% ipython --no-banner

In [1]: import numpy as np

In [2]: import numpy.linalg as la

In [3]: np.set_printoptions(precision=2, suppress=True, linewidth=200, sign=" ")

In [4]: mat = np.loadtxt("dump.csv", delimiter=",")

In [5]: print(mat)
[[ 0. -3.  0. -3.  0.  3.  0. -3.]
 [ 0.  0.  2.  0.  1.  1.  2. -1.]
 [ 0.  0.  0. -3.  2. -3.  1. -2.]
 [ 0.  0.  0.  0.  3.  3.  2.  0.]
 [ 0.  0.  0.  0.  0.  0.  1. -2.]
 [ 0.  0.  0.  0.  0.  0.  3.  0.]
 [ 0.  0.  0.  0.  0.  0.  0.  0.]
 [ 0.  0.  0.  0.  0.  0.  0.  0.]]

In [6]: t = np.radians(30)

In [7]: R = np.eye(8)

In [8]: R[5, 5] = R[3, 3] = np.cos(t)

In [9]: R[5, 3], R[3, 5] = -np.sin(t), np.sin(t)

In [10]: print(R)
[[ 1.    0.    0.    0.    0.    0.    0.    0.  ]
 [ 0.    1.    0.    0.    0.    0.    0.    0.  ]
 [ 0.    0.    1.    0.    0.    0.    0.    0.  ]
 [ 0.    0.    0.    0.87  0.    0.5   0.    0.  ]
 [ 0.    0.    0.    0.    1.    0.    0.    0.  ]
 [ 0.    0.    0.   -0.5   0.    0.87  0.    0.  ]
 [ 0.    0.    0.    0.    0.    0.    1.    0.  ]
 [ 0.    0.    0.    0.    0.    0.    0.    1.  ]]

In [11]: M2 = mat @ R.T

In [12]: print(M2)
[[ 0.   -3.    0.   -1.1   0.    4.1   0.   -3.  ]
 [ 0.    0.    2.    0.5   1.    0.87  2.   -1.  ]
 [ 0.    0.    0.   -4.1   2.   -1.1   1.   -2.  ]
 [ 0.    0.    0.    1.5   3.    2.6   2.    0.  ]
 [ 0.    0.    0.    0.    0.    0.    1.   -2.  ]
 [ 0.    0.    0.    0.    0.    0.    3.    0.  ]
 [ 0.    0.    0.    0.    0.    0.    0.    0.  ]
 [ 0.    0.    0.    0.    0.    0.    0.    0.  ]]

In [13]: print(la.svd(mat, compute_uv=False), la.svd(M2, compute_uv=False))
[ 6.91  5.23  4.77  2.68  1.81  1.34  0.    0.  ] [ 6.91  5.23  4.77  2.68  1.81  1.34  0.    0.  ]

In [14]: print(np.abs(M2 - mat).max(axis=0))
[ 0.   0.   0.   1.9  0.   1.9  0.   0. ]

In [15]: M2 = np.array([[1, 2],
    ...:     [1, 0],
    ...:     [0, -2],
    ...:     [-2, 3],
    ...:     [-3, -2],
    ...:     [1, 0],
    ...:     [-1, -1],
    ...:     [-2, 0]])

In [16]: print(np.einsum("ik,kj->ji", mat, M2))
[[ 12.  -2.   0.  -8.   3.  -3.   0.   0.]
 [ -9.  -8. -14.  -8.  -1.  -3.   0.   0.]]

In [17]: print(np.einsum("ij,ij->i", mat, mat))
[ 36.  11.  27.  22.   5.   9.   0.   0.]

In [18]: print(np.vstack([mat, M2.T]).shape)
(10, 8)

In [19]: G = mat.T @ mat

In [20]: print(la.svd(mat, compute_uv=False) ** 2)
[ 47.69  27.34  22.75   7.17   3.26   1.8    0.     0.  ]

In [21]: print((mat @ mat.T).shape)
(8, 8)

In [22]: print(G)
[[ 0.  0.  0.  0.  0.  0.  0.  0.]
 [ 0.  9.  0.  9.  0. -9.  0.  9.]
 [ 0.  0.  4.  0.  2.  2.  4. -2.]
 [ 0.  9.  0. 18. -6.  0. -3. 15.]
 [ 0.  0.  2. -6. 14.  4. 10. -5.]
 [ 0. -9.  2.  0.  4. 28.  5. -4.]
 [ 0.  0.  4. -3. 10.  5. 19. -6.]
 [ 0.  9. -2. 15. -5. -4. -6. 18.]]

In [23]: M = np.load("layer11.npy")

In [24]: print(M)
[[ 2  3  1  1  0  2  3]
 [ 3  6  2  3  0  6  7]
 [ 1  2  1  0  0  2  2]
 [ 1  3  0  5  0  4  5]
 [ 0  0  0  0  0  0  0]
 [ 2  6  2  4  0  8  8]
 [ 3  7  2  5  0  8  9]]

In [25]: Uu, sig, VT = la.svd(M)

In [26]: evecs = VT[:(sig > 1e-8).sum()]

In [27]: rng = np.random.default_rng(92)

In [28]: x0 = M[0] + 3 * M[2] + rng.integers(2) * np.eye(7)[5]

In [29]: print(x0)
[ 5.  9.  4.  1.  0.  8.  9.]

In [30]: print(np.diag(evecs.T @ evecs))
[ 0.52  0.4   0.18  0.82  0.    0.73  0.35]

In [31]: print(np.allclose(evecs.T @ evecs @ x0, x0))
True

In [32]: print(round(float(la.norm(x0 - evecs.T @ evecs @ x0)), 2))
0.0

In [33]: print((M != 0).astype(int))
[[ 1  1  1  1  0  1  1]
 [ 1  1  1  1  0  1  1]
 [ 1  1  1  0  0  1  1]
 [ 1  1  0  1  0  1  1]
 [ 0  0  0  0  0  0  0]
 [ 1  1  1  1  0  1  1]
 [ 1  1  1  1  0  1  1]]

In [34]: print(round(float(la.det(M)), 2))
0.0

In [35]: print(np.round(np.sort(la.eigvals(M).real), 2) + 0)
[  0.     0.     0.     0.     1.69   3.5   25.8 ]

In [36]: print((la.matrix_power((M != 0) + (M.T != 0) + np.eye(7), 7) > 0).astype(int))
[[ 1  1  1  1  0  1  1]
 [ 1  1  1  1  0  1  1]
 [ 1  1  1  1  0  1  1]
 [ 1  1  1  1  0  1  1]
 [ 0  0  0  0  1  0  0]
 [ 1  1  1  1  0  1  1]
 [ 1  1  1  1  0  1  1]]

In [37]: print(M @ M)
[[  28   62   19   39    0   68   77]
 [  62  143   43   95    0  162  181]
 [  19   43   14   25    0   48   53]
 [  39   95   25   76    0  112  126]
 [   0    0    0    0    0    0    0]
 [  68  162   48  112    0  188  208]
 [  77  181   53  126    0  208  232]]

In [38]: Uu, sig, VT = la.svd(M)

In [39]: print(np.argmax(sig[:-1] / (sig[1:] + 1e-6)) + 1)
3

In [40]: print(sig.round(2) + 0)
[ 25.8    3.5    1.69   0.     0.     0.     0.  ]

In [41]: M2 = Uu[:, :3] @ np.diag(sig[:3]) @ VT[:3]

In [42]: print(round(la.norm(M - M2, 2), 2), round(float(sig[3]), 2))
0.0 0.0

In [43]: print(la.matrix_rank(M2))
3

In [44]: print(M2.round(2) + 0)
[[ 2.  3.  1.  1.  0.  2.  3.]
 [ 3.  6.  2.  3.  0.  6.  7.]
 [ 1.  2.  1.  0.  0.  2.  2.]
 [ 1.  3.  0.  5.  0.  4.  5.]
 [ 0.  0.  0.  0.  0.  0.  0.]
 [ 2.  6.  2.  4.  0.  8.  8.]
 [ 3.  7.  2.  5.  0.  8.  9.]]

In [45]: print(np.round(np.abs(M - M2).max(), 2))
0.0
